$ ipython --no-banner

In [1]: import numpy as np

In [2]: import numpy.linalg as la

In [3]: np.set_printoptions(precision=3, suppress=True, linewidth=120)

In [4]: def rd(a):
   ...:     return np.round(a, 3) + 0
   ...: 

In [5]: A = np.diag(3 * np.array([5, 4, -9])) + np.array([[2, 1, 1], [3, 0, 0], [3, 2, 1]])

In [6]: A
Out[6]: 
array([[ 17,   1,   1],
       [  3,  12,   0],
       [  3,   2, -26]])

In [7]: rd(la.det(A[::-1]))
Out[7]: np.float64(5256.0)

In [8]: np.einsum("ii->", A)
Out[8]: np.int64(3)

In [9]: rd(la.eigvals(A))
Out[9]: array([ 17.626,  11.44 , -26.066])

In [10]: rd(np.poly(A))
Out[10]: array([   1.,   -3., -556., 5256.])

In [11]: blk = np.stack([A, -2 * A, A[::-1]])

In [12]: blk.sum(axis=0)
Out[12]: 
array([[-14,   1, -27],
       [  0,   0,   0],
       [ 14,  -1,  27]])

In [13]: blk.shape
Out[13]: (3, 3, 3)

In [14]: (blk @ A.T).shape
Out[14]: (3, 3, 3)

In [15]: la.matrix_rank(blk)
Out[15]: array([3, 3, 3])

In [16]: A2 = A / np.sqrt((A ** 2).mean(axis=1, keepdims=True))

In [17]: rd(A - A.mean(axis=1, keepdims=True))
Out[17]: 
array([[ 10.667,  -5.333,  -5.333],
       [ -2.   ,   7.   ,  -5.   ],
       [ 10.   ,   9.   , -19.   ]])

In [18]: rd(la.norm(A2, axis=1))
Out[18]: array([1.732, 1.732, 1.732])

In [19]: la.matrix_rank(A - A.mean(axis=1, keepdims=True))
Out[19]: np.int64(2)

In [20]: rng = np.random.default_rng(15584)

In [21]: lab = rng.permutation(3)

In [22]: lab
Out[22]: array([0, 2, 1])

In [23]: A2 = A[lab][:, lab]

In [24]: A2
Out[24]: 
array([[ 17,   1,   1],
       [  3, -26,   2],
       [  3,   0,  12]])

In [25]: rd(la.det(A2)), rd(la.det(A[lab]))
Out[25]: (np.float64(-5256.0), np.float64(5256.0))

In [26]: A2 = np.array([[2]])

In [27]: C = np.array([[-1, -2, -1], [-1, 2, -2], [-2, -1, 0]])

In [28]: mat = np.block([[A2, np.array([[-3, -4, 4]])], [np.zeros((3, 1)), C]])

In [29]: mat
Out[29]: 
array([[ 2., -3., -4.,  4.],
       [ 0., -1., -2., -1.],
       [ 0., -1.,  2., -2.],
       [ 0., -2., -1.,  0.]])

In [30]: A2 = mat[0, 0] * mat[1:] - np.outer(mat[1:, 0], mat[0])

In [31]: A2
Out[31]: 
array([[ 0., -2., -4., -2.],
       [ 0., -2.,  4., -4.],
       [ 0., -4., -2.,  0.]])

In [32]: la.matrix_rank(A2), la.matrix_rank(mat)
Out[32]: (np.int64(3), np.int64(4))

In [33]: np.flatnonzero(~A2.round(6).any(axis=1))
Out[33]: array([], dtype=int64)

In [34]: hat = np.triu(np.array([[0, 4, 4], [-3, -1, -5], [-5, -4, 0]]), 1) + np.eye(3)

In [35]: A2 = hat @ A @ la.inv(hat)

In [36]: la.matrix_rank(A2)
Out[36]: np.int64(3)

In [37]: A2
Out[37]: 
array([[  41., -107., -802.],
       [ -12.,   50.,  428.],
       [   3.,  -10.,  -88.]])

In [38]: rd(la.det(A2))
Out[38]: np.float64(-5256.0)

In [39]: X = np.array([[1.3, 2.0, 1.0, -2.0],
    ...:     [-2.0, -0.7, -1.0, -1.0],
    ...:     [0.0, -2.0, 1.3, 2.0],
    ...:     [1.0, 2.0, 1.0, -1.7]])

In [40]: lab = rng.permutation(4)

In [41]: A2 = X[:, lab] * rng.choice([-1, 1], 4)

In [42]: A2
Out[42]: 
array([[ 2. , -1.3,  2. ,  1. ],
       [ 1. ,  2. , -0.7, -1. ],
       [-2. , -0. , -2. ,  1.3],
       [ 1.7, -1. ,  2. ,  1. ]])

In [43]: U, _, Vt = la.svd(X.T @ A2)

In [44]: rd(U @ Vt)
Out[44]: 
array([[ 0., -1.,  0.,  0.],
       [ 0.,  0.,  1.,  0.],
       [ 0.,  0.,  0.,  1.],
       [-1.,  0.,  0.,  0.]])

In [45]: rd(np.sort(np.abs(la.eigvals(X))))
Out[45]: array([0.3  , 2.24 , 2.431, 2.431])

In [46]: rd(np.abs(la.eigvals(X)).max())
Out[46]: np.float64(2.431)

In [47]: lab = rng.permutation(4)

In [48]: lab
Out[48]: array([3, 1, 0, 2])

In [49]: A2 = X[lab][:, lab]

In [50]: rd(np.trace(A2))
Out[50]: np.float64(0.2)

In [51]: np.allclose(A2, X)
Out[51]: False

In [52]: J = np.load("layer18.npy")

In [53]: J
Out[53]: 
array([[ 2.267,  6.19 ,  7.52 ],
       [ 1.644,  9.388,  3.027],
       [ 4.283,  8.542,  2.949],
       [ 3.452,  2.895,  8.928],
       [ 3.281,  1.115,  9.38 ],
       [-1.042,  8.78 ,  4.672],
       [-9.56 , -2.918,  0.307],
       [ 8.577,  3.68 ,  3.591],
       [-4.792, -7.893, -3.838],
       [ 0.498, -8.001, -5.977],
       [ 9.227,  3.845, -0.271],
       [ 1.799, -9.425, -2.817],
       [ 4.193, -8.595, -2.922],
       [ 6.626,  2.647,  7.006],
       [-6.322,  2.128, -7.45 ]])

In [54]: A2 = np.c_[J[:, :1] @ np.array([[-2]]), np.array([-5, 3, 3, 4, -5, 1, 3, -2, -2, 4, 0, 2, 3, -2, -4])]

In [55]: A2
Out[55]: 
array([[ -4.534,  -5.   ],
       [ -3.288,   3.   ],
       [ -8.566,   3.   ],
       [ -6.904,   4.   ],
       [ -6.562,  -5.   ],
       [  2.084,   1.   ],
       [ 19.12 ,   3.   ],
       [-17.154,  -2.   ],
       [  9.584,  -2.   ],
       [ -0.996,   4.   ],
       [-18.454,   0.   ],
       [ -3.598,   2.   ],
       [ -8.386,   3.   ],
       [-13.252,  -2.   ],
       [ 12.644,  -4.   ]])

In [56]: rd(la.lstsq(J, A2[:, 0])[0])
Out[56]: array([-2.,  0.,  0.])

In [57]: la.matrix_rank(A2)
Out[57]: np.int64(2)

In [58]: rd(la.norm(A2 - J @ la.lstsq(J, A2)[0], axis=0))
Out[58]: array([ 0., 12.])

In [59]: rd(la.norm(la.qr(J)[0].T @ A2, axis=0) ** 2 / ((A2 ** 2).sum(axis=0) + 1e-12))
Out[59]: array([1.   , 0.046])

In [60]: C = J[[9, 11]].astype(float)

In [61]: for _ in range(5):
    ...:     lab = la.norm(J[:, None] - C, axis=-1).argmin(axis=1)
    ...:     C = np.array([J[lab == j].mean(axis=0) for j in range(2)])
    ...: 

In [62]: lab
Out[62]: array([1, 1, 1, 1, 1, 1, 0, 1, 0, 0, 1, 0, 0, 1, 0])

In [63]: np.abs(C[1] - C[0]).argmax()
Out[63]: np.int64(1)

In [64]: np.bincount(lab)
Out[64]: array([6, 9])

In [65]: M = np.load("sample6.npy")

In [66]: M
Out[66]: 
array([[3., 1., 1.],
       [1., 3., 1.],
       [1., 1., 3.]])

In [67]: vals, vecs = la.eigh(M)

In [68]: rd(vecs.T @ M @ vecs)
Out[68]: 
array([[2., 0., 0.],
       [0., 2., 0.],
       [0., 0., 5.]])

In [69]: rd(vecs @ np.diag(vals) @ vecs.T)
Out[69]: 
array([[3., 1., 1.],
       [1., 3., 1.],
       [1., 1., 3.]])

In [70]: rd(vals)
Out[70]: array([2., 2., 5.])

In [71]: np.abs(vecs[:, -1]).round(6).argmax()
Out[71]: np.int64(0)

In [72]: rd(la.eigvalsh(M @ M))
Out[72]: array([ 4.,  4., 25.])

In [73]: rd(vecs.T @ vecs)
Out[73]: 
array([[1., 0., 0.],
       [0., 1., 0.],
       [0., 0., 1.]])

In [74]: (vals > 1e-8).sum(), (vals < -1e-8).sum()
Out[74]: (np.int64(3), np.int64(0))

In [75]: np.unique(vals.round(6) + 0, return_counts=True)[1]
Out[75]: array([2, 1])

In [76]: theta = np.radians(15)

In [77]: Rm = np.eye(3)

In [78]: Rm[1, 1] = Rm[2, 2] = np.cos(theta)

In [79]: Rm[1, 2], Rm[2, 1] = -np.sin(theta), np.sin(theta)

In [80]: rd(Rm)
Out[80]: 
array([[ 1.   ,  0.   ,  0.   ],
       [ 0.   ,  0.966, -0.259],
       [ 0.   ,  0.259,  0.966]])

In [81]: A2 = M @ Rm.T

In [82]: np.allclose(la.norm(M, axis=1), la.norm(A2, axis=1))
Out[82]: True

In [83]: np.allclose(M @ M.T, A2 @ A2.T)
Out[83]: True

In [84]: rd(la.svd(M, compute_uv=False)), rd(la.svd(A2, compute_uv=False))
Out[84]: (array([5., 2., 2.]), array([5., 2., 2.]))

In [85]: rd(np.abs(A2 - M).max(axis=0))
Out[85]: array([0.   , 0.811, 0.742])

In [86]: theta = np.sort(rng.uniform(-2, 2, 17))

In [87]: m1 = np.c_[theta, theta ** 2, theta ** 3] @ np.array([[-2, -2, 2], [2, 1, 0], [-1, 0, -2]])

In [88]: rd(m1)
Out[88]: 
array([[ 16.258,   6.942,   8.384],
       [ 12.991,   5.944,   5.474],
       [  5.92 ,   3.397,   0.446],
       [  4.938,   2.972,  -0.028],
       [  3.083,   2.081,  -0.649],
       [  1.278,   1.024,  -0.694],
       [  0.807,   0.69 ,  -0.546],
       [ -0.234,  -0.249,   0.262],
       [ -0.695,  -0.839,   0.768],
       [ -0.782,  -0.926,   0.685],
       [ -0.925,  -0.993,   0.286],
       [ -1.169,  -0.979,  -0.711],
       [ -1.214,  -0.969,  -0.908],
       [ -1.562,  -0.862,  -2.423],
       [ -2.387,  -0.563,  -5.844],
       [ -3.415,  -0.198,  -9.827],
       [ -3.514,  -0.164, -10.2  ]])

In [89]: rd(np.abs(m1).max())
Out[89]: np.float64(16.258)

In [90]: rd(m1.sum(axis=0))
Out[90]: array([ 29.378,  16.309, -15.524])

In [91]: x = np.array([-1, 2, -2])

In [92]: rhs = m1 @ x

In [93]: rd(la.lstsq(m1, rhs)[0])
Out[93]: array([-1.,  2., -2.])

In [94]: try:
    ...:     la.solve(m1, rhs)
    ...: except la.LinAlgError as e:
    ...:     print("failed:", e)
    ...: 
failed: Last 2 dimensions of the array must be square

In [95]: rd(la.solve(m1.T @ m1, m1.T @ rhs))
Out[95]: array([-1.,  2., -2.])

In [96]: rhs = rhs + 0.3 * rng.normal(size=17)

In [97]: rd(rhs)
Out[97]: 
array([-18.816, -11.945,   0.296,   0.782,   2.39 ,   1.944,   1.797,  -0.418,  -2.162,  -2.72 ,  -1.267,   0.532,
         0.658,   4.531,  13.406,  22.478,  23.357])

In [98]: coef, *_ = la.lstsq(m1, rhs)

In [99]: rd(coef)
Out[99]: array([-0.943,  1.911, -2.005])

In [100]: rd(m1.T @ (rhs - m1 @ coef))
Out[100]: array([0., 0., 0.])

In [101]: [round(float(la.norm(la.solve(m1.T @ m1 + lam * np.eye(3), m1.T @ rhs))), 2) for lam in (0, 1, 10, 100)]
Out[101]: [2.93, 2.51, 2.21, 1.61]

In [102]: Xs = (m1 - m1.mean(axis=0)) / m1.std(axis=0)

In [103]: np.argwhere(np.abs(Xs) > 2)
Out[103]: 
array([[ 0,  0],
       [ 0,  1],
       [ 0,  2],
       [ 1,  0],
       [ 1,  1],
       [15,  2],
       [16,  2]])

In [104]: coef = la.lstsq(np.delete(Xs, 0, axis=1), Xs[:, 0])[0]

In [105]: rd(coef)
Out[105]: array([0.766, 0.318])

In [106]: rd(1 - np.var(Xs[:, 0] - np.delete(Xs, 0, axis=1) @ coef))
Out[106]: np.float64(0.993)

In [107]: O, vecs = la.qr(m1[:, :1])[0], la.qr(m1[:, 1:])[0]

In [108]: sigma = la.svd(O.T @ vecs, compute_uv=False)

In [109]: rd(la.norm(O @ O.T - vecs @ vecs.T, 2))
Out[109]: np.float64(1.0)

In [110]: rd(sigma)
Out[110]: array([0.995])

In [111]: K = np.loadtxt("a.csv", delimiter=",")

In [112]: K
Out[112]: 
array([[0.981, 4.999, 2.986],
       [0.959, 5.001, 2.978],
       [0.986, 4.998, 3.029],
       [1.013, 4.99 , 3.017],
       [1.024, 4.987, 3.015],
       [0.993, 5.006, 2.996],
       [1.018, 5.002, 3.002],
       [2.007, 4.975, 4.989],
       [2.01 , 4.983, 5.015],
       [1.981, 4.999, 4.985],
       [2.046, 4.991, 5.011],
       [2.017, 5.005, 4.994],
       [1.983, 5.004, 4.972],
       [1.969, 5.007, 5.017],
       [2.002, 3.997, 4.995],
       [2.026, 4.005, 4.993],
       [1.988, 3.99 , 5.009],
       [2.006, 4.008, 4.999],
       [1.961, 4.027, 4.997],
       [1.975, 3.989, 4.996],
       [1.997, 4.021, 5.006]])

In [113]: Xs = K - K.mean(axis=0)

In [114]: vecs = la.svd(Xs)[2][:2]

In [115]: A2 = Xs - Xs @ vecs.T @ vecs

In [116]: rd((Xs @ vecs.T).std(axis=0))
Out[116]: array([1.082, 0.393])

In [117]: rd(np.diag(vecs.T @ vecs))
Out[117]: array([0.203, 1.   , 0.797])

In [118]: arr = np.load("out15.npy")

In [119]: arr
Out[119]: 
array([[ 0,  0,  4],
       [ 3,  1,  4],
       [ 3,  3,  0],
       [ 0,  0, 13],
       [ 6,  7,  0],
       [ 7,  9,  0],
       [11, 16,  0],
       [ 3,  3,  0],
       [ 9, 13,  0],
       [ 1,  0,  1],
       [10, 14,  0],
       [ 2,  0,  4],
       [ 5,  7,  0]])

In [120]: C = arr[[11, 10]].astype(float)

In [121]: for _ in range(3):
     ...:     lab = la.norm(arr[:, None] - C, axis=-1).argmin(axis=1)
     ...:     C = np.array([arr[lab == j].mean(axis=0) for j in range(2)])
     ...: 

In [122]: lab
Out[122]: array([0, 0, 0, 0, 1, 1, 1, 0, 1, 0, 1, 0, 1])

In [123]: np.bincount(lab)
Out[123]: array([7, 6])

In [124]: D = la.norm(arr[:, None] - arr[None], axis=-1)

In [125]: np.unravel_index(D.round(6).argmax(), D.shape)
Out[125]: (np.int64(3), np.int64(6))

In [126]: D.mean(axis=1).argmax()
Out[126]: np.int64(3)

In [127]: rd(la.norm(arr - arr.mean(axis=0), axis=1))
Out[127]: array([ 7.539,  5.283,  3.667, 13.185,  2.799,  4.598, 12.353,  3.667,  8.818,  6.753, 10.163,  6.509,  2.463])

In [128]: np.flatnonzero(D[5] < D.mean() / 2)
Out[128]: array([ 4,  5, 12])

In [129]: (D + 1e9 * np.eye(13)).round(6).argmin(axis=1)
Out[129]: array([11, 11,  7,  0, 12,  4, 10,  2, 10,  0,  8,  1,  4])

In [130]: rd(D[5])
Out[130]: array([12.083,  9.798,  7.211, 17.292,  2.236,  0.   ,  8.062,  7.211,  4.472, 10.863,  5.831, 11.045,  2.828])

In [131]: rd(D[:5, :5])
Out[131]: 
array([[ 0.   ,  3.162,  5.831,  9.   , 10.05 ],
       [ 3.162,  0.   ,  4.472,  9.539,  7.81 ],
       [ 5.831,  4.472,  0.   , 13.675,  5.   ],
       [ 9.   ,  9.539, 13.675,  0.   , 15.937],
       [10.05 ,  7.81 ,  5.   , 15.937,  0.   ]])

In [132]: D[5].round(6).argsort(kind="stable")[:4]
Out[132]: array([ 5,  4, 12,  8])

In [133]: x = np.array([-3, -2, -2])

In [134]: rhs = arr @ x

In [135]: rd(la.lstsq(arr, rhs)[0])
Out[135]: array([-3., -2., -2.])

In [136]: try:
     ...:     la.solve(arr, rhs)
     ...: except la.LinAlgError as e:
     ...:     print(e)
     ...: 
Last 2 dimensions of the array must be square

In [137]: rd(la.pinv(arr) @ arr)
Out[137]: 
array([[1., 0., 0.],
       [0., 1., 0.],
       [0., 0., 1.]])

In [138]: rhs = rhs + 0.3 * rng.normal(size=13)

In [139]: rd(rhs)
Out[139]: 
array([ -7.732, -19.557, -14.973, -25.871, -31.799, -38.649, -64.849, -15.258, -52.762,  -4.783, -58.387, -14.281,
       -29.421])

In [140]: coef, *_ = la.lstsq(arr, rhs)

In [141]: rd(la.norm(rhs - arr @ coef))
Out[141]: np.float64(0.981)

In [142]: rd(coef)
Out[142]: array([-3.13 , -1.905, -1.991])

In [143]: rd(arr.T @ (rhs - arr @ coef))
Out[143]: array([0., 0., 0.])

In [144]: [round(float(la.norm(la.solve(arr.T @ arr + lam * np.eye(3), arr.T @ rhs))), 2) for lam in (0, 1, 10, 100)]
Out[144]: [4.17, 4.12, 3.94, 3.46]
